In [1]: import numpy as np

In [2]: import numpy.linalg as la

In [3]: np.set_printoptions(suppress=True, linewidth=100)

In [4]: F = np.load("dump.npy")

In [5]: F
Out[5]: 
array([[ 5, -1, -4, -1,  4],
       [ 4,  7,  4,  4, -4],
       [-7, -1,  8, -9, -8],
       [-5,  6,  8,  1, -8],
       [-8,  7, -4,  3,  4],
       [-3, -2, -5, -5,  5],
       [ 5, -7, -7, -9,  7],
       [-2, -1,  2,  1, -2],
       [-7,  3, -3, -2,  3],
       [-1,  1,  9,  4, -9],
       [ 5, -4, -6,  7,  6]])

In [6]: la.cond(F) > 100
Out[6]: np.True_

In [7]: left, s, Vh = la.svd(F)

In [8]: V = Vh[:(s > 1e-8).sum()]

In [9]: rng = np.random.default_rng(256309)

In [10]: x0 = F[5] + -3 * F[0] + rng.integers(2) * np.eye(5)[4]

In [11]: x0
Out[11]: array([-18.,   1.,   7.,  -2.,  -7.])

In [12]: np.allclose(V.T @ V @ x0, x0)
Out[12]: True

In [13]: np.round(np.diag(V.T @ V), 1)
Out[13]: array([1. , 1. , 0.5, 1. , 0.5])

In [14]: left, s, Vh = la.svd(F, full_matrices=False)

In [15]: np.round(np.abs(Vh[0]), 1)
Out[15]: array([0.3, 0.3, 0.6, 0.1, 0.6])

In [16]: np.round(np.sqrt((s ** 2).sum()), 1), np.round(la.norm(F), 1)
Out[16]: (np.float64(39.4), np.float64(39.4))

In [17]: np.round(left.T @ left, 1) + 0
Out[17]: 
array([[1., 0., 0., 0., 0.],
       [0., 1., 0., 0., 0.],
       [0., 0., 1., 0., 0.],
       [0., 0., 0., 1., 0.],
       [0., 0., 0., 0., 1.]])

In [18]: s.round(1) + 0
Out[18]: array([29.6, 18.5, 16.5,  7.6,  0. ])

In [19]: X = np.load("data.npy")

In [20]: X
Out[20]: 
array([[3, 0, 2, 1, 3, 0],
       [1, 2, 2, 0, 3, 2],
       [3, 0, 1, 1, 0, 0],
       [2, 2, 1, 0, 2, 3],
       [8, 3, 5, 3, 9, 3],
       [3, 0, 1, 1, 0, 0],
       [4, 2, 4, 1, 6, 2],
       [1, 1, 0, 1, 3, 1],
       [4, 2, 3, 1, 3, 2],
       [1, 2, 2, 0, 3, 2],
       [3, 0, 2, 1, 3, 0],
       [3, 4, 3, 0, 5, 5],
       [1, 1, 0, 1, 3, 1],
       [3, 0, 2, 1, 3, 0],
       [1, 1, 0, 1, 3, 1],
       [4, 2, 3, 1, 3, 2],
       [3, 3, 1, 1, 5, 4],
       [3, 0, 2, 1, 3, 0],
       [4, 2, 3, 1, 3, 2],
       [3, 3, 1, 1, 5, 4],
       [3, 0, 2, 1, 3, 0],
       [7, 1, 3, 3, 6, 1],
       [1, 1, 0, 1, 3, 1],
       [5, 3, 4, 1, 5, 4],
       [4, 1, 1, 2, 3, 1],
       [2, 3, 2, 1, 6, 3],
       [3, 0, 1, 1, 0, 0],
       [4, 1, 2, 2, 6, 1],
       [0, 0, 0, 0, 0, 0],
       [4, 3, 5, 1, 6, 3]])

In [21]: q, r_ = la.qr(X)

In [22]: np.trace(q @ q.T)
Out[22]: np.float64(6.0)

In [23]: round(float(abs(r_[0, 0])), 1), round(float(la.norm(X[:, 0])), 1)
Out[23]: (19.1, 19.1)

In [24]: np.round(q.T @ q, 1) + 0
Out[24]: 
array([[1., 0., 0., 0., 0., 0.],
       [0., 1., 0., 0., 0., 0.],
       [0., 0., 1., 0., 0., 0.],
       [0., 0., 0., 1., 0., 0.],
       [0., 0., 0., 0., 1., 0.],
       [0., 0., 0., 0., 0., 1.]])

In [25]: Xc = X - X.mean(axis=0)

In [26]: V = la.svd(Xc)[2][:1]

In [27]: Y = Xc - Xc @ V.T @ V

In [28]: np.round(np.diag(V.T @ V), 1) + 0
Out[28]: array([0.2, 0.1, 0.2, 0. , 0.4, 0.1])

In [29]: round(la.norm(Y) / la.norm(Xc), 1)
Out[29]: np.float64(0.6)

In [30]: la.norm(Y, axis=1).round(6).argmax()
Out[30]: np.int64(21)

In [31]: labels = X[:, 5] > np.median(X[:, 5])

In [32]: u = X[labels].mean(axis=0) - X[~labels].mean(axis=0)

In [33]: (((X - X.mean(axis=0)) @ u > 0) == labels).mean()
Out[33]: np.float64(0.9)

In [34]: Y = np.c_[X[:, :4] @ np.array([[2, -1, 3, 1], [1, 0, -2, -3], [0, -1, 3, -2], [1, 2, 2, 1]]), np.array([-4, -4, -5, 0, 3, -5, 4, -4, 3, -2, -1, -5, -5, 4, 0, 0, 3, -5, 4, 0, 2, -2, 0, -4, 4, 5, -4, 4, -3, -2])]

In [35]: Y
Out[35]: 
array([[  7,  -3,  17,   0,  -4],
       [  4,  -3,   5,  -9,  -4],
       [  7,  -2,  14,   2,  -5],
       [  6,  -3,   5,  -6,   0],
       [ 22,  -7,  39,  -8,   3],
       [  7,  -2,  14,   2,  -5],
       [ 11,  -6,  22,  -9,   4],
       [  4,   1,   3,  -1,  -4],
       [ 11,  -5,  19,  -7,   3],
       [  4,  -3,   5,  -9,  -2],
       [  7,  -3,  17,   0,  -1],
       [ 10,  -6,  10, -15,  -5],
       [  4,   1,   3,  -1,  -5],
       [  7,  -3,  17,   0,   4],
       [  4,   1,   3,  -1,   0],
       [ 11,  -5,  19,  -7,   0],
       [ 10,  -2,   8,  -7,   3],
       [  7,  -3,  17,   0,  -5],
       [ 11,  -5,  19,  -7,   4],
       [ 10,  -2,   8,  -7,   0],
       [  7,  -3,  17,   0,   2],
       [ 18,  -4,  34,   1,  -2],
       [  4,   1,   3,  -1,   0],
       [ 14,  -7,  23, -11,  -4],
       [ 11,  -1,  17,   1,   4],
       [  8,  -2,   8, -10,   5],
       [  7,  -2,  14,   2,  -4],
       [ 11,  -2,  20,  -1,   4],
       [  0,   0,   0,   0,  -3],
       [ 12,  -7,  23, -14,  -2]])

In [36]: la.matrix_rank(np.c_[X, Y])
Out[36]: np.int64(7)

In [37]: la.matrix_rank(Y)
Out[37]: np.int64(5)

In [38]: np.round(la.lstsq(X, Y[:, 0])[0], 1) + 0
Out[38]: array([2., 1., 0., 1., 0., 0.])

In [39]: x0 = np.array([-1, -2, -2, 2, -2, -2])

In [40]: target = X @ x0

In [41]: b, lr = np.zeros(6), 1 / la.norm(X, 2) ** 2

In [42]: for i in range(6):
    ...:     b -= lr * X.T @ (X @ b - target)
    ...:     if i % 1 == 0: print(i, round(la.norm(X @ b - target), 1))
    ...: 
0 20.7
1 19.4
2 18.2
3 17.1
4 16.1
5 15.1

In [43]: b.round(1)
Out[43]: array([-1.3, -1.3, -1.2, -0.3, -2.1, -1.5])

In [44]: A = np.array([[5, 9, 2, -3, 5, 0, -5, 5, 4, 5],
    ...:     [7, -8, 2, 8, 5, 9, 1, 6, 1, 0],
    ...:     [-9, -5, 2, 9, 5, -1, -9, -1, -4, 1],
    ...:     [6, -6, -9, 6, -5, -6, -2, -7, 4, -7],
    ...:     [7, 7, 1, 2, -4, -2, -7, 4, -8, -3],
    ...:     [-2, 8, 5, -6, 3, -5, 1, -8, -3, -5],
    ...:     [9, 5, 0, 5, -2, 9, 9, 0, -8, -6],
    ...:     [5, 5, 8, -1, 8, 3, 1, 5, -7, -9],
    ...:     [-3, 9, -3, 1, -6, 1, -1, -4, -9, -2],
    ...:     [-5, 8, -3, 3, 2, -7, 2, -6, 1, -2]])

In [45]: A[5] = A[7]

In [46]: A
Out[46]: 
array([[ 5,  9,  2, -3,  5,  0, -5,  5,  4,  5],
       [ 7, -8,  2,  8,  5,  9,  1,  6,  1,  0],
       [-9, -5,  2,  9,  5, -1, -9, -1, -4,  1],
       [ 6, -6, -9,  6, -5, -6, -2, -7,  4, -7],
       [ 7,  7,  1,  2, -4, -2, -7,  4, -8, -3],
       [ 5,  5,  8, -1,  8,  3,  1,  5, -7, -9],
       [ 9,  5,  0,  5, -2,  9,  9,  0, -8, -6],
       [ 5,  5,  8, -1,  8,  3,  1,  5, -7, -9],
       [-3,  9, -3,  1, -6,  1, -1, -4, -9, -2],
       [-5,  8, -3,  3,  2, -7,  2, -6,  1, -2]])

In [47]: Y = A / la.norm(A, axis=1, keepdims=True)

In [48]: cov = Y @ Y.T

In [49]: cov.round(1) + 0
Out[49]: 
array([[ 1. ,  0. , -0.2, -0.4,  0.3,  0.3, -0.1,  0.3, -0.1,  0. ],
       [ 0. ,  1. ,  0.2,  0. , -0.1,  0.3,  0.4,  0.3, -0.5, -0.6],
       [-0.2,  0.2,  1. ,  0. ,  0. , -0.1, -0.4, -0.1,  0. ,  0.1],
       [-0.4,  0. ,  0. ,  1. ,  0. , -0.4,  0. , -0.4,  0. ,  0.2],
       [ 0.3, -0.1,  0. ,  0. ,  1. ,  0.4,  0.4,  0.4,  0.5,  0. ],
       [ 0.3,  0.3, -0.1, -0.4,  0.4,  1. ,  0.5,  1. ,  0.1, -0.1],
       [-0.1,  0.4, -0.4,  0. ,  0.4,  0.5,  1. ,  0.5,  0.4, -0.1],
       [ 0.3,  0.3, -0.1, -0.4,  0.4,  1. ,  0.5,  1. ,  0.1, -0.1],
       [-0.1, -0.5,  0. ,  0. ,  0.5,  0.1,  0.4,  0.1,  1. ,  0.4],
       [ 0. , -0.6,  0.1,  0.2,  0. , -0.1, -0.1, -0.1,  0.4,  1. ]])

In [50]: np.round(np.degrees(np.arccos(np.clip(cov[4, 0], -1, 1))), 1)
Out[50]: np.float64(70.7)

In [51]: left, s, Vh = la.svd(A)

In [52]: V = Vh[:(s > 1e-8).sum()]

In [53]: x0 = A[0] + -1 * A[8] + rng.integers(2) * np.eye(10)[9]

In [54]: x0
Out[54]: array([ 8.,  0.,  5., -4., 11., -1., -4.,  9., 13.,  8.])

In [55]: np.allclose(V.T @ V @ x0, x0)
Out[55]: False

In [56]: J = np.load("mat.npy")

In [57]: J
Out[57]: 
array([[ 2.2,  2.6,  1.4],
       [-8.5, -7.9, -5.1],
       [ 0.5,  0.1, -0.2],
       [ 8.6,  8.4,  5.6],
       [-3.2, -3.3, -2.2],
       [ 7.4,  7. ,  4.5],
       [-1.9, -0.9, -0.7],
       [-3.4, -3.1, -2.1],
       [-1.2, -1.8, -1.7],
       [ 0.1, -0.4, -0.1],
       [ 5.1,  4.7,  3.4],
       [-2.8, -2.7, -1.7],
       [-5.2, -4.4, -3. ],
       [ 3.1,  2.3,  1.8],
       [ 1.4,  0.9,  1.1],
       [ 2.8,  2.4,  1.2],
       [-1.2, -1.6, -1.1],
       [ 1.2,  2.2,  1.5],
       [ 2.2,  2.2,  0.5],
       [ 0.9,  0.5,  0.7]])

In [58]: x0 = np.array([-2, -2, 4])

In [59]: target = J @ x0

In [60]: target.round(1) + 0
Out[60]: 
array([ -4. ,  12.4,  -2. , -11.6,   4.2, -10.8,   2.8,   4.6,  -0.8,   0.2,  -6. ,   4.2,   7.2,
        -3.6,  -0.2,  -5.6,   1.2,  -0.8,  -6.8,   0. ])

In [61]: try:
    ...:     la.solve(J, target)
    ...: except la.LinAlgError as e:
    ...:     print(repr(e))
    ...: 
LinAlgError('Last 2 dimensions of the array must be square')

In [62]: target = target + 0.3 * rng.normal(size=20)

In [63]: target.round(1)
Out[63]: 
array([ -3.9,  12.8,  -1.7, -11.3,   3.7, -11.4,   3. ,   4.6,  -1. ,  -0.1,  -6.3,   3.9,   7.5,
        -3.2,   0.4,  -5.8,   1.1,  -0.8,  -7.2,   0.3])

In [64]: b, *_ = la.lstsq(J, target)

In [65]: round(la.norm(target - J @ b), 1)
Out[65]: np.float64(1.4)

In [66]: b.round()
Out[66]: array([-2., -2.,  4.])

In [67]: [round(float(la.norm(la.solve(J.T @ J + lam * np.eye(3), J.T @ target))), 2) for lam in (0, 1, 10, 100)]
Out[67]: [5.38, 3.54, 1.28, 0.83]

In [68]: q, r_ = la.qr(J)

In [69]: np.round(np.abs(np.diag(r_)), 1)
Out[69]: array([17.9,  2.1,  1.4])

In [70]: np.round(q.T @ q, 1) + 0
Out[70]: 
array([[1., 0., 0.],
       [0., 1., 0.],
       [0., 0., 1.]])

In [71]: round(float(abs(r_[0, 0])), 1), round(la.norm(J[:, 0]), 1)
Out[71]: (17.9, np.float64(17.9))

In [72]: round(float(np.trace(q @ q.T)), 1)
Out[72]: 3.0

In [73]: q.shape, r_.shape
Out[73]: ((20, 3), (3, 3))

In [74]: u = np.array([-3, 5, 0, 0, -1, 1, -4, 3, -1])

In [75]: feats = np.array([np.roll(u, i) for i in range(9)])

In [76]: feats
Out[76]: 
array([[-3,  5,  0,  0, -1,  1, -4,  3, -1],
       [-1, -3,  5,  0,  0, -1,  1, -4,  3],
       [ 3, -1, -3,  5,  0,  0, -1,  1, -4],
       [-4,  3, -1, -3,  5,  0,  0, -1,  1],
       [ 1, -4,  3, -1, -3,  5,  0,  0, -1],
       [-1,  1, -4,  3, -1, -3,  5,  0,  0],
       [ 0, -1,  1, -4,  3, -1, -3,  5,  0],
       [ 0,  0, -1,  1, -4,  3, -1, -3,  5],
       [ 5,  0,  0, -1,  1, -4,  3, -1, -3]])

In [77]: left, s, Vh = la.svd(feats)

In [78]: np.argmax(s[:-1] / (s[1:] + 1e-6)) + 1
Out[78]: np.int64(8)

In [79]: Y = left[:, :8] @ np.diag(s[:8]) @ Vh[:8]

In [80]: la.matrix_rank(Y)
Out[80]: np.int64(8)

In [81]: np.round(la.norm(feats - Y) / la.norm(feats), 1)
Out[81]: np.float64(0.0)

In [82]: np.round(np.abs(feats - Y).max(), 1)
Out[82]: np.float64(0.0)

In [83]: la.cond(feats) > 100
Out[83]: np.True_

In [84]: np.argsort(-la.norm(feats, axis=0).round(6), kind="stable")[:3]
Out[84]: array([0, 1, 2])

In [85]: rk = la.matrix_rank(feats)

In [86]: rk
Out[86]: np.int64(8)

In [87]: N = la.svd(feats)[2][rk:].T

In [88]: [int(la.matrix_rank(np.delete(feats, i, axis=0))) for i in range(9)]
Out[88]: [8, 8, 8, 8, 8, 8, 8, 8, 8]

In [89]: [int(la.matrix_rank(feats[:, :j + 1])) for j in range(9)]
Out[89]: [1, 2, 3, 4, 5, 6, 7, 8, 8]

In [90]: np.round(feats @ N, 1) + 0
Out[90]: 
array([[0.],
       [0.],
       [0.],
       [0.],
       [0.],
       [0.],
       [0.],
       [0.],
       [0.]])

In [91]: np.allclose(feats @ N, 0)
Out[91]: True

In [92]: [int(la.matrix_rank(feats[:i])) for i in range(1, len(feats) + 1)]
Out[92]: [1, 2, 3, 4, 5, 6, 7, 8, 8]

In [93]: np.round(N @ N.T, 1)
Out[93]: 
array([[0.1, 0.1, 0.1, 0.1, 0.1, 0.1, 0.1, 0.1, 0.1],
       [0.1, 0.1, 0.1, 0.1, 0.1, 0.1, 0.1, 0.1, 0.1],
       [0.1, 0.1, 0.1, 0.1, 0.1, 0.1, 0.1, 0.1, 0.1],
       [0.1, 0.1, 0.1, 0.1, 0.1, 0.1, 0.1, 0.1, 0.1],
       [0.1, 0.1, 0.1, 0.1, 0.1, 0.1, 0.1, 0.1, 0.1],
       [0.1, 0.1, 0.1, 0.1, 0.1, 0.1, 0.1, 0.1, 0.1],
       [0.1, 0.1, 0.1, 0.1, 0.1, 0.1, 0.1, 0.1, 0.1],
       [0.1, 0.1, 0.1, 0.1, 0.1, 0.1, 0.1, 0.1, 0.1],
       [0.1, 0.1, 0.1, 0.1, 0.1, 0.1, 0.1, 0.1, 0.1]])

In [94]: np.round(N[:, 0] / N[np.abs(N[:, 0]).round(6).argmax(), 0], 1)
Out[94]: array([1., 1., 1., 1., 1., 1., 1., 1., 1.])
